$ python3 -q
>>> import numpy as np
>>> np.set_printoptions(precision=3, suppress=True, linewidth=140, floatmode="fixed")
>>> def rnd(a):
...     return np.round(a, 3) + 0
... 
>>> M = np.loadtxt("out2.csv", delimiter=",")
>>> M
array([[ -2.370,  -3.241,   8.060,   6.297,  10.014,  -5.170],
       [ -3.501,   3.716, -31.561, -12.446,  22.144,  -6.680],
       [ -1.674,   6.271, -31.865, -12.521,  24.152,  -7.156],
       [ 10.435,  -1.688, -16.290,   2.553,   7.030,   5.808],
       [ -2.833,  -2.413,   9.452,   7.334,   9.844,  -4.659],
       [ -4.381,   2.155, -29.345, -12.627,  22.295,  -7.493],
       [ -3.176,   3.609, -29.042, -12.008,  23.041,  -9.237],
       [ -4.075,  -2.433,   7.555,   8.178,   8.853,  -3.276],
       [ -3.853,   4.587, -28.912, -12.664,  23.618,  -8.588],
       [ -5.114,   3.759, -30.318, -12.513,  22.073,  -7.887],
       [ -2.657,  -2.180,   8.902,   7.355,  10.620,  -4.976],
       [ -4.635,   5.655, -29.472, -11.451,  21.543,  -7.126],
       [ -3.127,   2.800, -27.716, -12.952,  22.543,  -8.511],
       [ -3.166,   3.914, -27.055, -12.483,  23.423,  -8.143],
       [ -1.376,   0.807,   8.686,   8.748,   9.449,  -4.171],
       [ -5.365,   3.121, -28.069, -11.877,  24.590,  -8.941],
       [ -2.609,   3.799, -28.049, -14.230,  22.683,  -7.571],
       [ -3.778,  -1.026,   8.931,   6.354,   9.340,  -3.073],
       [ -4.514,   3.176, -27.534, -13.205,  23.016,  -7.781],
       [ 10.257,  -1.016, -16.073,   0.517,   6.575,   8.251],
       [ 10.976,  -0.843, -17.646,   0.559,   6.544,   5.862],
       [ -2.891,  -3.167,   7.383,   5.708,   9.833,  -3.653],
       [ -3.767,   2.889, -32.089, -15.019,  23.924,  -7.972],
       [ -2.221,   3.207, -28.496, -14.322,  22.969,  -6.870]])
>>> vec = np.array([1, 1, 1, 0, 3, 3])
>>> rhs = M @ vec
>>> rnd(np.linalg.pinv(M) @ M)
array([[1.000, 0.000, 0.000, 0.000, 0.000, 0.000],
       [0.000, 1.000, 0.000, 0.000, 0.000, 0.000],
       [0.000, 0.000, 1.000, 0.000, 0.000, 0.000],
       [0.000, 0.000, 0.000, 1.000, 0.000, 0.000],
       [0.000, 0.000, 0.000, 0.000, 1.000, 0.000],
       [0.000, 0.000, 0.000, 0.000, 0.000, 1.000]])
>>> rng = np.random.default_rng(88)
>>> rhs = rhs + 0.02 * rng.normal(size=24)
>>> rnd(rhs)
array([16.966, 15.035, 23.699, 30.980, 19.753, 12.853, 12.822, 17.768, 16.942, 10.864, 20.967, 14.780, 14.042, 19.546, 23.990, 16.623,
       18.488, 22.940, 16.848, 37.654, 29.724, 19.863, 14.887, 20.780])
>>> c, *_ = np.linalg.lstsq(M, rhs)
>>> print(rnd(np.linalg.norm(rhs - M @ c)))
0.079
>>> z = M[:, 4] > np.median(M[:, 4])
>>> f = M[z].mean(axis=0) - M[~z].mean(axis=0)
>>> ((M - M.mean(axis=0)) @ f > 0).astype(int)
array([0, 1, 1, 0, 0, 1, 1, 0, 1, 1, 0, 1, 1, 1, 0, 1, 1, 0, 1, 0, 0, 0, 1, 1])
>>> rnd(f)
array([ -3.608,   4.252, -24.909, -15.499,  12.223,  -5.906])
>>> z.astype(int)
array([0, 1, 1, 0, 0, 1, 1, 0, 1, 0, 0, 0, 1, 1, 0, 1, 1, 0, 1, 0, 0, 0, 1, 1])
>>> B = np.c_[M[:, :2] @ np.array([[-1, 0], [-2, 0]]), np.array([1, 3, 0, 1, 3, -2, -3, 3, 2, 0, 0, 1, -1, -2, 2, 2, 3, 1, -3, -3, 1, 2, 3, 0])]
>>> print(rnd(B))
[[  8.852   0.000   1.000]
 [ -3.931   0.000   3.000]
 [-10.868   0.000   0.000]
 [ -7.059   0.000   1.000]
 [  7.659   0.000   3.000]
 [  0.071   0.000  -2.000]
 [ -4.042   0.000  -3.000]
 [  8.941   0.000   3.000]
 [ -5.321   0.000   2.000]
 [ -2.404   0.000   0.000]
 [  7.017   0.000   0.000]
 [ -6.675   0.000   1.000]
 [ -2.473   0.000  -1.000]
 [ -4.662   0.000  -2.000]
 [ -0.238   0.000   2.000]
 [ -0.877   0.000   2.000]
 [ -4.989   0.000   3.000]
 [  5.830   0.000   1.000]
 [ -1.838   0.000  -3.000]
 [ -8.225   0.000  -3.000]
 [ -9.290   0.000   1.000]
 [  9.225   0.000   2.000]
 [ -2.011   0.000   3.000]
 [ -4.193   0.000   0.000]]
>>> rnd(np.linalg.norm(B - M @ np.linalg.lstsq(M, B)[0], axis=0))
array([0.000, 0.000, 8.950])
>>> np.linalg.matrix_rank(B)
np.int64(2)
>>> P = M @ np.linalg.solve(M.T @ M, M.T)
>>> rnd(np.trace(P))
np.float64(6.0)
>>> rnd(np.linalg.eigvalsh(P))
array([0.000, 0.000, 0.000, 0.000, 0.000, 0.000, 0.000, 0.000, 0.000, 0.000, 0.000, 0.000, 0.000, 0.000, 0.000, 0.000, 0.000, 0.000, 1.000,
       1.000, 1.000, 1.000, 1.000, 1.000])
>>> np.allclose(P @ P, P)
True
>>> cov = M.T @ M
>>> rnd(np.trace(cov)), rnd((M ** 2).sum())
(np.float64(26256.882), np.float64(26256.882))
>>> np.allclose(cov, cov.T)
True
>>> print(rnd(np.linalg.eigvalsh(cov)[::-1]))
[23557.786  1902.813   723.942    35.314    24.582    12.445]
>>> rnd(np.linalg.svd(M, compute_uv=False) ** 2)
array([23557.786,  1902.813,   723.942,    35.314,    24.582,    12.445])
>>> (M @ M.T).shape
(24, 24)
>>> B = np.array([[1, 1], [1, -1]])
>>> m1 = np.kron(B, np.kron(B, B))[rng.permutation(8)][:6]
>>> m1
array([[ 1,  1,  1,  1, -1, -1, -1, -1],
       [ 1, -1,  1, -1, -1,  1, -1,  1],
       [ 1, -1, -1,  1, -1,  1,  1, -1],
       [ 1,  1, -1, -1,  1,  1, -1, -1],
       [ 1, -1, -1,  1,  1, -1, -1,  1],
       [ 1, -1,  1, -1,  1, -1,  1, -1]])
>>> T = np.stack([m1, -1 * m1, m1[::-1]])
>>> np.einsum("bij,cij->bc", T, T)
array([[ 48, -48,   0],
       [-48,  48,   0],
       [  0,   0,  48]])
>>> (T @ m1.T).shape
(3, 6, 6)
>>> rnd(np.linalg.norm(T, axis=(1, 2)))
array([6.928, 6.928, 6.928])
>>> print(np.linalg.matrix_rank(T.reshape(3, -1)))
2
>>> print(T.shape)
(3, 6, 8)
>>> np.linalg.matrix_rank(T)
array([6, 6, 6])
>>> B = m1 / np.linalg.norm(m1, axis=1, keepdims=True)
>>> cov = B @ B.T
>>> print(np.degrees(np.arccos(np.clip(cov[3, 5], -1, 1))))
90.0
>>> rnd(np.linalg.norm(B, axis=1))
array([1.000, 1.000, 1.000, 1.000, 1.000, 1.000])
>>> cov = m1.T @ m1
>>> np.diag(cov)
array([6, 6, 6, 6, 6, 6, 6, 6])
>>> np.allclose(cov, cov.T)
True
>>> print(np.trace(cov), (m1 ** 2).sum())
48 48
>>> W0 = np.loadtxt("block15.csv", delimiter=",")
>>> print(W0)
[[1.000 0.200 0.040 0.008 0.002 0.000 0.000]
 [0.200 1.000 0.200 0.040 0.008 0.002 0.000]
 [0.040 0.200 1.000 0.200 0.040 0.008 0.002]
 [0.008 0.040 0.200 1.000 0.200 0.040 0.008]
 [0.002 0.008 0.040 0.200 1.000 0.200 0.040]
 [0.000 0.002 0.008 0.040 0.200 1.000 0.200]
 [0.000 0.000 0.002 0.008 0.040 0.200 1.000]]
>>> # equal to its transpose
>>> w, evecs = np.linalg.eigh(W0)
>>> rnd(np.abs(evecs[:, -1]))
array([0.216, 0.359, 0.454, 0.487, 0.454, 0.359, 0.216])
>>> print((w > 1e-8).sum(), (w < -1e-8).sum())
7 0
>>> rnd(evecs.T @ evecs)
array([[1.000, 0.000, 0.000, 0.000, 0.000, 0.000, 0.000],
       [0.000, 1.000, 0.000, 0.000, 0.000, 0.000, 0.000],
       [0.000, 0.000, 1.000, 0.000, 0.000, 0.000, 0.000],
       [0.000, 0.000, 0.000, 1.000, 0.000, 0.000, 0.000],
       [0.000, 0.000, 0.000, 0.000, 1.000, 0.000, 0.000],
       [0.000, 0.000, 0.000, 0.000, 0.000, 1.000, 0.000],
       [0.000, 0.000, 0.000, 0.000, 0.000, 0.000, 1.000]])
>>> Lm = np.linalg.cholesky(W0)
>>> print(rnd(np.prod(np.diag(Lm)) ** 2), rnd(np.linalg.det(W0)))
0.783 0.783
>>> rnd(np.diag(Lm) ** 2)
array([1.000, 0.960, 0.960, 0.960, 0.960, 0.960, 0.960])
>>> vec = np.array([-2, 5, 0, -1, 3, 5, -5])
>>> (W0 @ vec).argmax()
np.int64(1)
>>> rnd(W0 * vec)
array([[-2.000,  1.000,  0.000, -0.008,  0.006,  0.000,  0.000],
       [-0.400,  5.000,  0.000, -0.040,  0.024,  0.010,  0.000],
       [-0.080,  1.000,  0.000, -0.200,  0.120,  0.040, -0.010],
       [-0.016,  0.200,  0.000, -1.000,  0.600,  0.200, -0.040],
       [-0.004,  0.040,  0.000, -0.200,  3.000,  1.000, -0.200],
       [ 0.000,  0.010,  0.000, -0.040,  0.600,  5.000, -1.000],
       [ 0.000,  0.000,  0.000, -0.008,  0.120,  1.000, -5.000]])
>>> left, s, VT = np.linalg.svd(W0, full_matrices=False)
>>> (s > 1e-8).sum()
np.int64(7)
>>> np.abs(left[:, 0]).round(6).argmax()
np.int64(3)
>>> rnd(np.abs(VT[0]))
array([0.216, 0.359, 0.454, 0.487, 0.454, 0.359, 0.216])
>>> rnd(VT @ VT.T)
array([[1.000, 0.000, 0.000, 0.000, 0.000, 0.000, 0.000],
       [0.000, 1.000, 0.000, 0.000, 0.000, 0.000, 0.000],
       [0.000, 0.000, 1.000, 0.000, 0.000, 0.000, 0.000],
       [0.000, 0.000, 0.000, 1.000, 0.000, 0.000, 0.000],
       [0.000, 0.000, 0.000, 0.000, 1.000, 0.000, 0.000],
       [0.000, 0.000, 0.000, 0.000, 0.000, 1.000, 0.000],
       [0.000, 0.000, 0.000, 0.000, 0.000, 0.000, 1.000]])
>>> print(np.allclose(left * s @ VT, W0))
True
>>> rnd(np.cumsum(s ** 2) / np.sum(s ** 2))
array([0.276, 0.497, 0.660, 0.778, 0.867, 0.938, 1.000])
